$ python3 -q
>>> import numpy as np
>>> np.set_printoptions(precision=3, suppress=True, linewidth=100, legacy="1.25")
>>> W0 = np.tril(np.array([[2, -4, -1, -1, 3],
...     [5, -1, 3, 0, 4],
...     [-5, 0, 5, -4, -2],
...     [-3, 3, 3, 2, 4],
...     [4, -1, -4, 2, 3]]), -1) + np.eye(5, dtype=int)
>>> W0
array([[ 1,  0,  0,  0,  0],
       [ 5,  1,  0,  0,  0],
       [-5,  0,  1,  0,  0],
       [-3,  3,  3,  1,  0],
       [ 4, -1, -4,  2,  1]])
>>> np.linalg.matrix_rank(W0, rtol=0.1)
3
>>> np.argsort(-np.linalg.norm(W0, axis=0).round(6), kind="stable")[:3]
array([0, 2, 1])
>>> [round(float(x), 3) for x in np.linalg.svd(W0, compute_uv=False)[:3]]
[9.638, 4.361, 2.659]
>>> round(np.linalg.norm(W0, 2) / np.linalg.norm(W0), 3)
0.884
>>> round(np.log10(np.linalg.cond(W0)))
2
>>> vals, V = np.linalg.eig(W0)
>>> np.sort(np.linalg.eigvals(W0.T))
array([1., 1., 1., 1., 1.])
>>> np.sort(np.linalg.eigvals(np.linalg.inv(W0)))
array([1.-0.j, 1.+0.j, 1.+0.j, 1.+0.j, 1.+0.j])
>>> W0 @ V[:, 0] - vals[0] * V[:, 0]
array([0., 0., 0., 0., 0.])
>>> rng = np.random.default_rng(9039)
>>> z = rng.permutation(5)
>>> Y = W0[:, z] * rng.choice([-1, 1], 5)
>>> Y
array([[ 0,  0,  0,  1,  0],
       [ 0,  0,  1,  5,  0],
       [-1,  0,  0, -5,  0],
       [-3,  0,  3, -3,  1],
       [ 4, -1, -1,  4,  2]])
>>> U, _, Vh = np.linalg.svd(W0.T @ Y)
>>> z
array([2, 4, 1, 0, 3])
>>> t3 = np.stack([W0, 5 * W0, W0[::-1]])
>>> (t3 @ W0.T).shape
(3, 5, 5)
>>> np.linalg.matrix_rank(t3.reshape(3, -1))
2
>>> np.linalg.matrix_rank(t3)
array([5, 5, 5])
>>> t3.shape
(3, 5, 5)
>>> Y = W0 / np.sqrt((W0 ** 2).mean(axis=1, keepdims=True))
>>> np.linalg.norm(Y, axis=1)
array([2.236, 2.236, 2.236, 2.236, 2.236])
>>> Y[4]
array([ 1.451, -0.363, -1.451,  0.725,  0.363])
>>> W0 - W0.mean(axis=1, keepdims=True)
array([[ 0.8, -0.2, -0.2, -0.2, -0.2],
       [ 3.8, -0.2, -1.2, -1.2, -1.2],
       [-4.2,  0.8,  1.8,  0.8,  0.8],
       [-3.8,  2.2,  2.2,  0.2, -0.8],
       [ 3.6, -1.4, -4.4,  1.6,  0.6]])
>>> np.linalg.matrix_rank(Y) == np.linalg.matrix_rank(W0)
True
>>> mat = np.load("layer14.npy")
>>> mat
array([[ 5.248, -3.276,  0.396],
       [ 3.178, -1.599, -2.493],
       [ 3.607, -3.675, -0.856],
       [ 4.019, -2.462,  0.674],
       [-3.161, -1.059,  2.429],
       [ 4.258, -3.847,  0.431],
       [ 3.225, -3.675, -0.159],
       [ 2.785, -0.507, -0.441],
       [-2.82 ,  0.086,  4.04 ],
       [ 1.613, -1.825, -0.661]])
>>> z = mat[:, 1] > np.median(mat[:, 1])
>>> u = mat[z].mean(axis=0) - mat[~z].mean(axis=0)
>>> (((mat - mat.mean(axis=0)) @ u > 0) == z).mean()
0.9
>>> Ac = (mat - mat.mean(axis=0)) / mat.std(axis=0)
>>> np.argwhere(np.abs(Ac) > 2)
array([[8, 2]])
>>> Ac.std(axis=0)
array([1., 1., 1.])
>>> coef = np.linalg.lstsq(np.delete(Ac, 0, axis=1), Ac[:, 0])[0]
>>> np.abs(coef).argmax()
0
>>> round(float(1 - np.var(Ac[:, 0] - np.delete(Ac, 0, axis=1) @ coef)), 3)
0.733
>>> coef
array([-0.521, -0.496])
>>> Ac = mat - mat.mean(axis=0)
>>> V = np.linalg.svd(Ac)[2][:2]
>>> Y = Ac - Ac @ V.T @ V
>>> np.round(np.cov(Ac @ V.T, rowvar=False), 3) + 0
array([[11.415,  0.   ],
       [ 0.   ,  1.593]])
>>> np.linalg.norm(Y, axis=1).round(6).argmax()
7
>>> Y.std(axis=0)
array([0.38 , 0.612, 0.294])
>>> P = mat @ np.linalg.solve(mat.T @ mat, mat.T)
>>> np.linalg.matrix_rank(np.eye(10) - P)
7
>>> P @ mat[:, 1]
array([-3.276, -1.599, -3.675, -2.462, -1.059, -3.847, -3.675, -0.507,  0.086, -1.825])
>>> np.round(np.linalg.eigvalsh(P), 3) + 0
array([0., 0., 0., 0., 0., 0., 0., 1., 1., 1.])
>>> round(float(np.trace(P)), 3)
3.0
>>> arr = np.load("block2.npy")
>>> arr
array([[0, 0, 0, 1, 0, 1, 0],
       [0, 0, 0, 1, 1, 0, 0],
       [0, 0, 0, 1, 0, 1, 0],
       [1, 1, 1, 0, 0, 1, 1],
       [0, 1, 0, 0, 0, 0, 1],
       [1, 0, 1, 1, 0, 0, 1],
       [0, 0, 0, 1, 1, 1, 0]])
>>> # looks like rank 6
>>> U, sigma, Vh = np.linalg.svd(arr)
>>> V = Vh[:(sigma > 1e-8).sum()]
>>> x = arr[1] + 5 * arr[5] + rng.integers(2) * np.eye(7)[4]
>>> x
array([5., 0., 5., 6., 2., 0., 5.])
>>> np.allclose(V.T @ V @ x, x)
True
>>> round(np.linalg.norm(x - V.T @ V @ x), 3)
0.0
>>> J = np.load("arr.npy")
>>> J
array([[-1.192,  0.176,  1.516],
       [ 0.176,  1.906,  0.42 ],
       [ 1.516,  0.42 , -1.713]])
>>> # equal to its transpose
>>> u = np.array([2, -3, 2])
>>> np.polyval(u, J[2])
array([ 2.049,  1.093, 13.01 ])
>>> np.cross(J[2, :3], J[0, :3])
array([ 0.938, -0.256,  0.768])
>>> np.convolve(J[2], u)
array([ 3.032, -3.709, -1.653,  5.979, -3.426])
>>> np.correlate(J[2], J[0], "full")
array([ 2.299,  0.904, -4.331, -0.803,  2.043])
>>> np.linalg.matrix_rank(J, rtol=0.1)
2
>>> np.round(np.linalg.norm(J, 2) / np.linalg.norm(J), 3)
0.832
>>> E = np.loadtxt("m.csv", delimiter=",")
>>> E
array([[ 28.92 ,  46.072, -18.248],
       [ 24.636,  40.017, -15.193],
       [  5.65 ,  10.915,  -2.053],
       [  0.169,   0.116,   1.005],
       [ -0.075,  -0.779,   0.394],
       [ -0.065,  -0.728,   0.354],
       [ -0.075,   0.83 ,  -0.189],
       [ -2.411,   4.169,   0.731],
       [ -6.042,   5.578,   2.989],
       [ -8.349,   5.914,   4.518],
       [-17.422,   5.516,  10.768],
       [-48.936,  -3.25 ,  33.349],
       [-54.44 ,  -5.314,  37.346]])
>>> ang = np.radians(135)
>>> R = np.eye(3)
>>> R[2, 2] = R[0, 0] = np.cos(ang)
>>> R[2, 0], R[0, 2] = -np.sin(ang), np.sin(ang)
>>> R
array([[-0.707,  0.   ,  0.707],
       [ 0.   ,  1.   ,  0.   ],
       [-0.707,  0.   , -0.707]])
>>> Y = E @ R.T
>>> np.allclose(E @ E.T, Y @ Y.T)
True
>>> np.linalg.svd(E, compute_uv=False), np.linalg.svd(Y, compute_uv=False)
(array([108.285,  52.312,   2.624]), array([108.285,  52.312,   2.624]))
>>> np.abs(Y - E).max(axis=0)
array([119.343,   0.   ,  25.259])
>>> np.allclose(np.linalg.norm(E, axis=1), np.linalg.norm(Y, axis=1))
True
>>> Z = mat[[9, 6]].astype(float)
>>> for _ in range(3):
...     z = np.linalg.norm(mat[:, None] - Z, axis=-1).argmin(axis=1)
...     Z = np.array([mat[z == j].mean(axis=0) for j in range(2)])
... 
>>> z
array([1, 1, 1, 1, 0, 1, 1, 1, 0, 1])
>>> Z
array([[-2.99 , -0.486,  3.234],
       [ 3.492, -2.608, -0.389]])
>>> Ac = (E - E.mean(axis=0)) / E.std(axis=0)
>>> Ac.std(axis=0)
array([1., 1., 1.])
>>> coef = np.linalg.lstsq(np.delete(Ac, 2, axis=1), Ac[:, 2])[0]
>>> coef
array([-1.019,  0.029])
>>> np.round(1 - np.var(Ac[:, 2] - np.delete(Ac, 2, axis=1) @ coef), 3)
0.997
>>> A = np.loadtxt("test3.csv", delimiter=",")
>>> A
array([[ 0.139,  0.119,  0.   ,  0.273,  0.197],
       [-0.851, -0.793,  0.   , -0.987, -0.947],
       [-0.686, -0.617,  0.   , -0.933, -0.834],
       [ 0.604,  0.537,  0.   ,  0.885,  0.762],
       [-0.273, -0.235,  0.   , -0.508, -0.38 ],
       [-0.207, -0.178,  0.   , -0.397, -0.291],
       [-0.604, -0.537,  0.   , -0.885, -0.762],
       [-0.686, -0.617,  0.   , -0.933, -0.834],
       [ 0.923,  0.881,  0.   ,  0.997,  0.98 ],
       [-0.686, -0.617,  0.   , -0.933, -0.834],
       [-0.647, -0.578,  0.   , -0.912, -0.8  ],
       [ 0.508,  0.446,  0.   ,  0.808,  0.664],
       [ 0.273,  0.235,  0.   ,  0.508,  0.38 ],
       [-0.721, -0.653,  0.   , -0.949, -0.862],
       [-0.07 , -0.06 ,  0.   , -0.139, -0.1  ],
       [-0.869, -0.814,  0.   , -0.99 , -0.956],
       [ 0.397,  0.345,  0.   ,  0.686,  0.537],
       [ 0.07 ,  0.06 ,  0.   ,  0.139,  0.1  ],
       [ 0.686,  0.617,  0.   ,  0.933,  0.834],
       [ 0.07 ,  0.06 ,  0.   ,  0.139,  0.1  ],
       [ 0.647,  0.578,  0.   ,  0.912,  0.8  ],
       [-0.647, -0.578,  0.   , -0.912, -0.8  ],
       [ 0.753,  0.686,  0.   ,  0.961,  0.885],
       [ 0.604,  0.537,  0.   ,  0.885,  0.762],
       [ 0.397,  0.345,  0.   ,  0.686,  0.537],
       [ 0.07 ,  0.06 ,  0.   ,  0.139,  0.1  ],
       [-0.993, -0.984,  0.   , -1.   , -0.999],
       [-0.604, -0.537,  0.   , -0.885, -0.762],
       [ 0.336,  0.291,  0.   ,  0.604,  0.462],
       [ 0.   ,  0.   ,  0.   ,  0.   ,  0.   ]])
>>> u = np.array([-6, -8, -7])
>>> np.cross(A[1, :3], A[9, :3])
array([ 0.   ,  0.   , -0.019])
>>> np.correlate(A[1], A[9], "full")
array([0.71 , 1.455, 0.74 , 1.348, 2.784, 1.428, 0.609, 1.261, 0.65 ])
>>> np.argsort(-np.linalg.norm(E, axis=0).round(6), kind="stable")[:3]
array([0, 1, 2])
>>> [round(float(x), 3) for x in np.linalg.svd(E, compute_uv=False)[:3]]
[108.285, 52.312, 2.624]
>>> round(np.log10(np.linalg.cond(E)))
2
>>> np.abs(np.linalg.svd(E)[2][-1])
array([0.56 , 0.023, 0.828])
>>> np.linalg.matrix_rank(E, rtol=0.1)
2
>>> np.round(np.linalg.norm(A) ** 2 / np.linalg.norm(A, 2) ** 2, 3)
1.005
>>> round(float(np.linalg.norm(A[3], 1)), 3), round(np.linalg.norm(A[3], np.inf), 3)
(2.788, 0.885)
>>> round(np.linalg.norm(A, 2), 3)
7.045
>>> np.linalg.norm(A, axis=0)
array([3.149, 2.882, 0.   , 4.203, 3.742])
>>> r = np.linalg.matrix_rank(A)
>>> r
4
>>> null = np.linalg.svd(A)[2][r:].T
>>> [int(np.linalg.matrix_rank(A[:, :j + 1])) for j in range(5)]
[1, 2, 2, 3, 4]
>>> np.round(null[:, 0] / null[np.abs(null[:, 0]).round(6).argmax(), 0], 3) + 0
array([0., 0., 1., 0., 0.])
>>> x = np.array([-2, 0, -2, -1, 2])
>>> np.linalg.norm(A @ x) <= np.linalg.norm(A, 2) * np.linalg.norm(x) + 1e-9
True
>>> np.sign((A @ x).round(6))
array([-1.,  1.,  1., -1.,  1.,  1.,  1.,  1., -1.,  1.,  1., -1., -1.,  1.,  1.,  1., -1., -1.,
       -1., -1., -1.,  1., -1., -1., -1., -1.,  1.,  1., -1.,  0.])
>>> x @ A
Traceback (most recent call last):
  File "<python-input-114>", line 1, in <module>
    x @ A
    ~~^~~
ValueError: matmul: Input operand 1 has a mismatch in its core dimension 0, with gufunc signature (n?,k),(k,m?)->(n?,m?) (size 30 is different from 5)
>>> F = np.load("out12.npy")
>>> F
array([[ 5,  5,  5,  5],
       [ 5, 10, 10, 10],
       [ 5, 10, 15, 15],
       [ 5, 10, 15, 20]])
>>> x = np.array([9, 5, 1, 4])
>>> rhs = F @ x
>>> rhs
array([ 95, 145, 170, 190])
>>> np.linalg.solve(F, rhs + F[:, 0])
array([10.,  5.,  1.,  4.])
>>> np.linalg.solve(F, F[:, 3])
array([0., 0., 0., 1.])
>>> np.linalg.solve(F.T, F[2])
array([0., 0., 1., 0.])
>>> vals, V = np.linalg.eigh(F)
>>> x = np.array([1, 3, 3, 4])
>>> V * np.abs(vals) @ V.T
array([[ 5.,  5.,  5.,  5.],
       [ 5., 10., 10., 10.],
       [ 5., 10., 15., 15.],
       [ 5., 10., 15., 20.]])
>>> (np.sign(V[:, -1].round(6)) == np.sign(V[0, -1].round(6))).astype(int)
array([1, 1, 1, 1])
>>> np.round(x @ F @ x / (x @ x), 3), round(vals[0], 3), round(float(vals[-1]), 3)
(40.857, 1.416, 41.454)
>>> np.abs(F).sum(axis=1).max(), round(np.abs(vals).max(), 3)
(50, 41.454)
>>> V * np.sqrt(vals) @ V.T
array([[1.928, 0.821, 0.589, 0.513],
       [0.821, 2.516, 1.334, 1.102],
       [0.589, 1.334, 3.029, 1.923],
       [0.513, 1.102, 1.923, 3.85 ]])
>>> z = rng.permutation(4)
>>> z
array([3, 2, 1, 0])
>>> Y = F[z][:, z]
>>> np.sort(np.abs(np.linalg.eigvals(Y)))
array([ 1.416,  2.13 ,  5.   , 41.454])
>>> Y
array([[20, 15, 10,  5],
       [15, 15, 10,  5],
       [10, 10, 10,  5],
       [ 5,  5,  5,  5]])
>>> np.diag(Y)
array([20, 15, 10,  5])
>>> Y = np.array([[2, 2, 1, 3], [2, 2, 0, 1], [2, 2, 2, 3], [3, 0, 2, 3]])
>>> M = np.triu(Y)
>>> M
array([[2, 2, 1, 3],
       [0, 2, 0, 1],
       [0, 0, 2, 3],
       [0, 0, 0, 3]])
>>> # triangular, det is the product of the diagonal
>>> w1 = np.array([[4, 6, -5, -8, 4, 4],
...     [-7, -7, 9, -6, -7, 8],
...     [7, 4, -4, 6, 2, 7],
...     [-1, -5, -1, -2, -9, -1]])
>>> coef = np.array([5, -4, -1, -5, -5, 5])
>>> H = np.maximum(M @ w1 + coef, 0)
>>> (H > 0).mean(axis=0)
array([0.75, 0.  , 0.25, 0.25, 0.  , 1.  ])
>>> np.linalg.matrix_rank(H)
4
>>> H
array([[ 3,  0,  0,  0,  0, 33],
       [ 0,  0, 16,  0,  0, 20],
       [16,  0,  0,  1,  0, 16],
       [ 2,  0,  0,  0,  0,  2]])
>>> Z = np.array([[4, 0, 2], [1, 4, 3], [2, 4, 1], [4, 3, 0], [5, 4, 1], [1, 1, 3]])
>>> H @ Z
array([[ 45,  33, 105],
       [ 52,  84,  76],
       [ 84,  19,  80],
       [ 10,   2,  10]])
>>> (H @ Z).round(6).argmax(axis=1)
array([2, 1, 0, 0])
>>> w1 @ Z
array([[  4,   0,  37],
       [-68, -30,  -9],
       [ 65,  33,  45],
       [-65, -67, -30]])
